In [1]: import numpy as np

In [2]: from numpy import linalg as LA

In [3]: np.set_printoptions(precision=4, suppress=True, linewidth=200)

In [4]: M = np.load("out16.npy")

In [5]: print(M)
[[ 16  16  -2  -2]
 [  0   8   0  -1]
 [-16 -16  -2  -2]
 [  0  -8   0  -1]]

In [6]: w, vecs = LA.eig(M)

In [7]: print(w)
[17.6301 -3.6301  8.8151 -1.8151]

In [8]: print(np.sort(LA.eigvals(M @ M)))
[  3.2945  13.178   77.7055 310.822 ]

In [9]: print(np.prod(w))
1024.0

In [10]: print(np.sort(LA.eigvals(LA.inv(M))))
[-0.5509 -0.2755  0.0567  0.1134]

In [11]: print(np.sort(LA.eigvals(M.T)))
[-3.6301 -1.8151  8.8151 17.6301]

In [12]: rng = np.random.default_rng(96065)

In [13]: idx = rng.permutation(4)

In [14]: print(idx)
[0 2 3 1]

In [15]: A2 = M[idx][:, idx]

In [16]: print(A2)
[[ 16  -2  -2  16]
 [-16  -2  -2 -16]
 [  0   0  -1  -8]
 [  0   0  -1   8]]

In [17]: print(np.diag(A2))
[16 -2 -1  8]

In [18]: print(np.sort(np.abs(LA.eigvals(A2))))
[ 1.8151  3.6301  8.8151 17.6301]

In [19]: print(round(float(LA.det(A2)), 4), np.round(LA.det(M[idx]), 4))
1024.0 1024.0

In [20]: print(np.trace(A2))
21

In [21]: print(np.allclose(A2, M))
False

In [22]: t3 = np.stack([M, 2 * M, M[::-1]])

In [23]: print(t3.sum(axis=0))
[[ 48  40  -6  -7]
 [-16   8  -2  -5]
 [-48 -40  -6  -7]
 [ 16  -8  -2  -5]]

In [24]: print((t3 @ M.T).shape)
(3, 4, 4)

In [25]: print(np.einsum("bij,cij->bc", t3, t3))
[[ 1170  2340  -504]
 [ 2340  4680 -1008]
 [ -504 -1008  1170]]

In [26]: print(LA.matrix_rank(t3))
[4 4 4]

In [27]: print(LA.det(t3))
[ 1024. 16384.  1024.]

In [28]: print(t3.shape)
(3, 4, 4)

In [29]: print(M.ravel(order="F"))
[ 16   0 -16   0  16   8 -16  -8  -2   0  -2   0  -2  -1  -2  -1]

In [30]: print(M.reshape(2, -1))
[[ 16  16  -2  -2   0   8   0  -1]
 [-16 -16  -2  -2   0  -8   0  -1]]

In [31]: t3 = M.reshape(4, 2, -1)

In [32]: print(t3.sum(axis=1))
[[ 14  14]
 [  0   7]
 [-18 -18]
 [  0  -9]]

In [33]: print(np.einsum("ihd,ihd->ih", t3, t3))
[[512   8]
 [ 64   1]
 [512   8]
 [ 64   1]]

In [34]: print(t3.shape)
(4, 2, 2)

In [35]: mat = np.load("run16.npy")

In [36]: print(mat)
[[ 18.7795  30.8987 -19.5387]
 [ 19.4881  29.4037 -20.9133]
 [ 20.0182  28.7099 -20.1758]
 [ 20.3285  29.2763 -22.4154]
 [ 19.6028  29.584  -19.118 ]
 [ 18.3785  31.0708 -18.9953]
 [ 20.6813  29.3197 -20.9884]
 [ 19.4115  30.1749 -18.8909]
 [ 20.0803  29.6387 -21.9077]
 [ 20.038   31.1237 -17.2854]
 [ 20.4923  30.4005 -17.646 ]
 [ 19.2799  29.1413 -18.0453]
 [ 18.5133  30.6785 -18.985 ]
 [ 20.1668  31.439  -20.8514]
 [ 21.4197  30.7116 -19.5496]
 [ 21.085   29.0704 -22.8898]
 [ 18.4395  31.1556 -20.6099]
 [ 20.0868  30.812  -18.9935]
 [ 18.1921  28.6054 -21.86  ]
 [ 21.5755  31.8329 -20.767 ]
 [ 21.0899  31.5039 -21.548 ]
 [ 21.2924  31.6988 -21.975 ]
 [ 20.9532  31.106  -19.3258]]

In [37]: A2 = LA.inv(M)

In [38]: print(np.round(LA.det(M) * LA.det(A2), 4))
1.0

In [39]: print((np.abs(A2) > 1e-9).astype(int))
[[1 1 1 1]
 [0 1 0 1]
 [1 1 1 1]
 [0 1 0 1]]

In [40]: print(LA.det(M) * A2)
[[  32.  -64.  -32.   64.]
 [   0.   64.    0.  -64.]
 [-256.  512. -256.  512.]
 [  -0. -512.   -0. -512.]]

In [41]: print(round(LA.cond(M), 4))
34.1245

In [42]: print(LA.inv(A2))
[[ 16.  16.  -2.  -2.]
 [ -0.   8.  -0.  -1.]
 [-16. -16.  -2.  -2.]
 [ -0.  -8.  -0.  -1.]]

In [43]: vec = np.array([-2, 1, -3])

In [44]: rhs = mat @ vec

In [45]: print(LA.solve(mat.T @ mat, mat.T @ rhs))
[-2.  1. -3.]

In [46]: rhs = rhs + 0.05 * rng.normal(size=23)

In [47]: print(rhs)
[51.9937 53.0976 49.2107 55.8067 47.7681 51.3291 50.8285 47.9967 55.1877 42.8579 42.2955 44.6897 50.6342 53.6181 46.498  55.5634 56.048  47.5904 57.7743 50.9457 54.0183 55.0615 47.1696]

In [48]: b, *_ = LA.lstsq(mat, rhs)

In [49]: print(np.round(LA.norm(rhs - mat @ b), 4))
0.1769

In [50]: arr = np.array([[2.0, 6.0, -2.0, -1.0],
    ...:     [2.0, 6.0, -2.0, -1.0],
    ...:     [3.0, 12.0, -3.0, -3.0],
    ...:     [2.0, 6.0, -2.0, -1.0]])

In [51]: left, s, Vt = LA.svd(arr)

In [52]: print(np.argmax(s[:-1] / (s[1:] + 1e-6)) + 1)
2

In [53]: A2 = left[:, :2] @ np.diag(s[:2]) @ Vt[:2]

In [54]: print(LA.matrix_rank(arr, rtol=0.05))
2

In [55]: print(LA.matrix_rank(A2))
2

In [56]: print(round(LA.norm(arr - A2) / LA.norm(arr), 4))
0.0

In [57]: vec = np.array([1, 5, 5, 5])

In [58]: print(arr @ np.ones(4))
[5. 5. 9. 5.]

In [59]: print(LA.norm(arr @ vec) <= LA.norm(arr, 2) * LA.norm(vec) + 1e-9)
True

In [60]: print(np.einsum("ij,j->i", arr, vec))
[17. 17. 33. 17.]

In [61]: print(arr * vec)
[[  2.  30. -10.  -5.]
 [  2.  30. -10.  -5.]
 [  3.  60. -15. -15.]
 [  2.  30. -10.  -5.]]

In [62]: print(np.sign((arr @ vec).round(6)))
[1. 1. 1. 1.]

In [63]: print(arr @ vec)
[17. 17. 33. 17.]

In [64]: print((arr @ vec).argmax())
2

In [65]: print((arr * vec).sum(axis=1))
[17. 17. 33. 17.]

In [66]: print(arr @ (2 * vec))
[34. 34. 66. 34.]
